% python3 -q
>>> import numpy as np
>>> np.set_printoptions(precision=2, suppress=True, linewidth=140, floatmode="fixed")
>>> data = np.load("case9.npy")
>>> data
array([[-2.38, -3.74, -0.94,  1.93],
       [ 0.76,  0.03,  0.67,  1.00],
       [ 1.96,  2.18,  1.06, -0.34],
       [-0.42, -0.71, -0.15,  0.41],
       [-2.54, -2.27, -1.55, -0.33],
       [-0.54, -0.67, -0.27,  0.19],
       [ 1.10,  0.20,  0.92,  1.23]])
>>> U, sigma, vt = np.linalg.svd(data)
>>> V = vt[:(sigma > 1e-8).sum()]
>>> rng = np.random.default_rng(47588)
>>> x = data[2] + -3 * data[5] + rng.integers(2) * np.eye(4)[2]
>>> x
array([ 3.58,  4.19,  2.87, -0.91])
>>> V.T @ V
array([[ 0.48,  0.34,  0.32,  0.18],
       [ 0.34,  0.58,  0.12, -0.33],
       [ 0.32,  0.12,  0.24,  0.26],
       [ 0.18, -0.33,  0.26,  0.70]])
>>> U, sigma, vt = np.linalg.svd(data)
>>> sigma.round(2) + 0
array([6.90, 2.82, 0.00, 0.00])
>>> Y = U[:, :2] @ np.diag(sigma[:2]) @ vt[:2]
>>> round(np.linalg.norm(data - Y) / np.linalg.norm(data), 2)
np.float64(0.0)
>>> np.linalg.matrix_rank(Y)
np.int64(2)
>>> rk = np.linalg.matrix_rank(data)
>>> rk
np.int64(2)
>>> ns = np.linalg.svd(data)[2][rk:].T
>>> [int(np.linalg.matrix_rank(np.delete(data, i, axis=0))) for i in range(7)]
[2, 2, 2, 2, 2, 2, 2]
>>> [int(np.linalg.matrix_rank(data[:, :j + 1])) for j in range(4)]
[1, 2, 2, 2]
>>> Y = np.array([[2, 3, -2, -5], [2, 0, -3, 5], [-4, 4, 0, -2], [2, -1, -1, -4]])
>>> E = Y - Y.T
>>> E
array([[ 0,  1,  2, -7],
       [-1,  0, -7,  6],
       [-2,  7,  0, -1],
       [ 7, -6,  1,  0]])
>>> # antisymmetric, zero diagonal
>>> Y = E ** -1
Traceback (most recent call last):
  File "<python-input-24>", line 1, in <module>
    Y = E ** -1
        ~~^^~~~
ValueError: Integers to negative integer powers are not allowed.
>>> Y = np.linalg.inv(E)
>>> Y.round(2) + 0
array([[ 0.00,  0.03,  0.17,  0.19],
       [-0.03,  0.00,  0.19,  0.06],
       [-0.17, -0.19,  0.00, -0.03],
       [-0.19, -0.06,  0.03,  0.00]])
>>> round(np.linalg.slogdet(E)[0], 2)
np.float64(1.0)
>>> np.round(E @ Y, 2) + 0
array([[1.00, 0.00, 0.00, 0.00],
       [0.00, 1.00, 0.00, 0.00],
       [0.00, 0.00, 1.00, 0.00],
       [0.00, 0.00, 0.00, 1.00]])
>>> np.round(np.linalg.det(E) * Y, 2) + 0
array([[   0.00,   36.00,  216.00,  252.00],
       [ -36.00,    0.00,  252.00,   72.00],
       [-216.00, -252.00,    0.00,  -36.00],
       [-252.00,  -72.00,   36.00,    0.00]])
>>> np.round(np.linalg.cond(E), 2)
np.float64(3.61)
